% ipython --no-banner

In [1]: import numpy as np

In [2]: np.set_printoptions(suppress=True, linewidth=160)

In [3]: def tidy(a):
   ...:     return np.round(a, 3) + 0
   ...: 

In [4]: M2 = np.array([[3, -3], [-1, 3]])

In [5]: W2 = np.array([[0, 1, 3], [3, 2, 0], [0, 1, 0]])

In [6]: J = np.kron(M2, W2)

In [7]: J
Out[7]: 
array([[ 0,  3,  9,  0, -3, -9],
       [ 9,  6,  0, -9, -6,  0],
       [ 0,  3,  0,  0, -3,  0],
       [ 0, -1, -3,  0,  3,  9],
       [-3, -2,  0,  9,  6,  0],
       [ 0, -1,  0,  0,  3,  0]])

In [8]: M2 = np.array([[6, 9, 9], [1, 6, 8], [8, 4, 4], [2, 6, 9], [3, 6, 2], [3, 1, 7]])

In [9]: np.einsum("ik,kj->ij", J, M2)
Out[9]: 
array([[39, 27, -9],
       [24, 27, 36],
       [-6,  0, 18],
       [11,  9, 49],
       [16, 51, 50],
       [ 8, 12, -2]])

In [10]: M2 @ J
---------------------------------------------------------------------------
ValueError                                Traceback (most recent call last)
Cell In[10], line 1
----> 1 M2 @ J

ValueError: matmul: Input operand 1 has a mismatch in its core dimension 0, with gufunc signature (n?,k),(k,m?)->(n?,m?) (size 6 is different from 3)

In [11]: M2.T @ J.T
Out[11]: 
array([[39, 24, -6, 11, 16,  8],
       [27, 27,  0,  9, 51, 12],
       [-9, 36, 18, 49, 50, -2]])

In [12]: J @ M2
Out[12]: 
array([[39, 27, -9],
       [24, 27, 36],
       [-6,  0, 18],
       [11,  9, 49],
       [16, 51, 50],
       [ 8, 12, -2]])

In [13]: np.vstack([J, M2.T]).shape
Out[13]: (9, 6)

In [14]: K = np.load("out17.npy")

In [15]: K
Out[15]: 
array([[ 25, -10, -15,   0,  -5, -10,  -5],
       [-10,  21,   0,  13,  10,  13, -13],
       [-15,   0,  14,   2,   8,  -5,   5],
       [  0,  13,   2,  25,  24, -11, -19],
       [ -5,  10,   8,  24,  26, -15, -15],
       [-10,  13,  -5, -11, -15,  30,   3],
       [ -5, -13,   5, -19, -15,   3,  18]])

In [16]: np.argsort(-np.linalg.norm(K, axis=0).round(6), kind="stable")[:3]
Out[16]: array([4, 3, 5])

In [17]: tidy(np.linalg.norm(K, 2) / np.linalg.norm(K))
Out[17]: np.float64(0.779)

In [18]: [round(float(x), 3) for x in np.linalg.svd(K, compute_uv=False)[:3]]
Out[18]: [74.76, 48.59, 35.65]

In [19]: rk = np.linalg.matrix_rank(K)

In [20]: rk
Out[20]: np.int64(3)

In [21]: ns = np.linalg.svd(K)[2][rk:].T

In [22]: np.allclose(K @ ns, 0)
Out[22]: True

In [23]: ns.shape
Out[23]: (7, 4)

In [24]: [int(np.linalg.matrix_rank(np.delete(K, i, axis=0))) for i in range(7)]
Out[24]: [3, 3, 3, 3, 3, 3, 3]

In [25]: np.linalg.matrix_rank(K.T @ K), np.linalg.matrix_rank(K @ K.T)
Out[25]: (np.int64(3), np.int64(3))

In [26]: rng = np.random.default_rng(47)

In [27]: labels = rng.permutation(7)

In [28]: labels
Out[28]: array([5, 0, 2, 4, 1, 3, 6])

In [29]: M2 = K[labels][:, labels]

In [30]: M2
Out[30]: 
array([[ 30, -10,  -5, -15,  13, -11,   3],
       [-10,  25, -15,  -5, -10,   0,  -5],
       [ -5, -15,  14,   8,   0,   2,   5],
       [-15,  -5,   8,  26,  10,  24, -15],
       [ 13, -10,   0,  10,  21,  13, -13],
       [-11,   0,   2,  24,  13,  25, -19],
       [  3,  -5,   5, -15, -13, -19,  18]])

In [31]: np.trace(M2)
Out[31]: np.int64(159)

In [32]: tidy(np.linalg.det(M2)), tidy(np.linalg.det(K[labels]))
Out[32]: (np.float64(0.0), np.float64(0.0))

In [33]: labels = rng.integers(0, 2, 5)

In [34]: W0 = np.triu((labels[:, None] == labels) & (rng.random((5, 5)) < 0.8), 1).astype(int)

In [35]: W0 += W0.T

In [36]: W0
Out[36]: 
array([[0, 0, 0, 1, 1],
       [0, 0, 0, 1, 1],
       [0, 0, 0, 0, 0],
       [1, 1, 0, 0, 0],
       [1, 1, 0, 0, 0]])

In [37]: # null space of dimension 3

In [38]: w, vecs = np.linalg.eigvalsh(W0)
---------------------------------------------------------------------------
ValueError                                Traceback (most recent call last)
Cell In[38], line 1
----> 1 w, vecs = np.linalg.eigvalsh(W0)

ValueError: too many values to unpack (expected 2)

In [39]: w, vecs = np.linalg.eigh(W0)

In [40]: tidy(vecs @ np.diag(w) @ vecs.T)
Out[40]: 
array([[0., 0., 0., 1., 1.],
       [0., 0., 0., 1., 1.],
       [0., 0., 0., 0., 0.],
       [1., 1., 0., 0., 0.],
       [1., 1., 0., 0., 0.]])

In [41]: tidy(np.linalg.eigvalsh(W0 @ W0))
Out[41]: array([0., 0., 0., 4., 4.])

In [42]: tidy(w.sum()), np.trace(W0)
Out[42]: (np.float64(0.0), np.int64(0))

In [43]: np.unique(w.round(6) + 0, return_counts=True)[1]
Out[43]: array([1, 3, 1])

In [44]: Uu, sigma, Vt = np.linalg.svd(W0)

In [45]: np.argmax(sigma[:-1] / (sigma[1:] + 1e-6)) + 1
Out[45]: np.int64(2)

In [46]: M2 = Uu[:, :2] @ np.diag(sigma[:2]) @ Vt[:2]

In [47]: np.linalg.matrix_rank(M2)
Out[47]: np.int64(2)

In [48]: np.linalg.matrix_rank(W0, rtol=0.05)
Out[48]: np.int64(2)

In [49]: tidy(np.linalg.norm(W0 - M2) / np.linalg.norm(W0))
Out[49]: np.float64(0.0)

In [50]: tidy(np.abs(W0 - M2).max())
Out[50]: np.float64(0.0)

In [51]: tidy(np.linalg.norm(W0 - M2, 2)), tidy(sigma[2])
Out[51]: (np.float64(0.0), np.float64(0.0))

In [52]: w, vecs = np.linalg.eigh(W0)

In [53]: vec = np.array([4, 2, 5, 0, 0])

In [54]: np.abs(W0).sum(axis=1).max(), np.abs(w).max()
Out[54]: (np.int64(2), np.float64(2.0))

In [55]: Uu, sigma, Vt = np.linalg.svd(W0)

In [56]: vecs = Vt[:(sigma > 1e-8).sum()]

In [57]: vec = W0[4] + -2 * W0[1] + rng.integers(2) * np.eye(5)[2]

In [58]: vec
Out[58]: array([ 1.,  1.,  1., -2., -2.])

In [59]: tidy(vecs.T @ vecs)
Out[59]: 
array([[0.5, 0.5, 0. , 0. , 0. ],
       [0.5, 0.5, 0. , 0. , 0. ],
       [0. , 0. , 0. , 0. , 0. ],
       [0. , 0. , 0. , 0.5, 0.5],
       [0. , 0. , 0. , 0.5, 0.5]])

In [60]: tidy(np.linalg.norm(vec - vecs.T @ vecs @ vec))
Out[60]: np.float64(1.0)

In [61]: feats = -3 * np.eye(9) + np.eye(9, k=1)

In [62]: feats
Out[62]: 
array([[-3.,  1.,  0.,  0.,  0.,  0.,  0.,  0.,  0.],
       [ 0., -3.,  1.,  0.,  0.,  0.,  0.,  0.,  0.],
       [ 0.,  0., -3.,  1.,  0.,  0.,  0.,  0.,  0.],
       [ 0.,  0.,  0., -3.,  1.,  0.,  0.,  0.,  0.],
       [ 0.,  0.,  0.,  0., -3.,  1.,  0.,  0.,  0.],
       [ 0.,  0.,  0.,  0.,  0., -3.,  1.,  0.,  0.],
       [ 0.,  0.,  0.,  0.,  0.,  0., -3.,  1.,  0.],
       [ 0.,  0.,  0.,  0.,  0.,  0.,  0., -3.,  1.],
       [ 0.,  0.,  0.,  0.,  0.,  0.,  0.,  0., -3.]])

In [63]: vec = np.array([2, 0, 0, 0, 1, 2, 0, 1, 1])

In [64]: rhs = feats @ vec

In [65]: rhs
Out[65]: array([-6.,  0.,  0.,  1., -1., -6.,  1., -2., -3.])

In [66]: tidy(np.linalg.solve(feats.T, feats[7]))
Out[66]: array([0., 0., 0., 0., 0., 0., 0., 1., 0.])

In [67]: tidy(np.linalg.solve(feats, rhs))
Out[67]: array([2., 0., 0., 0., 1., 2., 0., 1., 1.])

In [68]: tidy(np.linalg.solve(feats, feats[:, 2]))
Out[68]: array([0., 0., 1., 0., 0., 0., 0., 0., 0.])
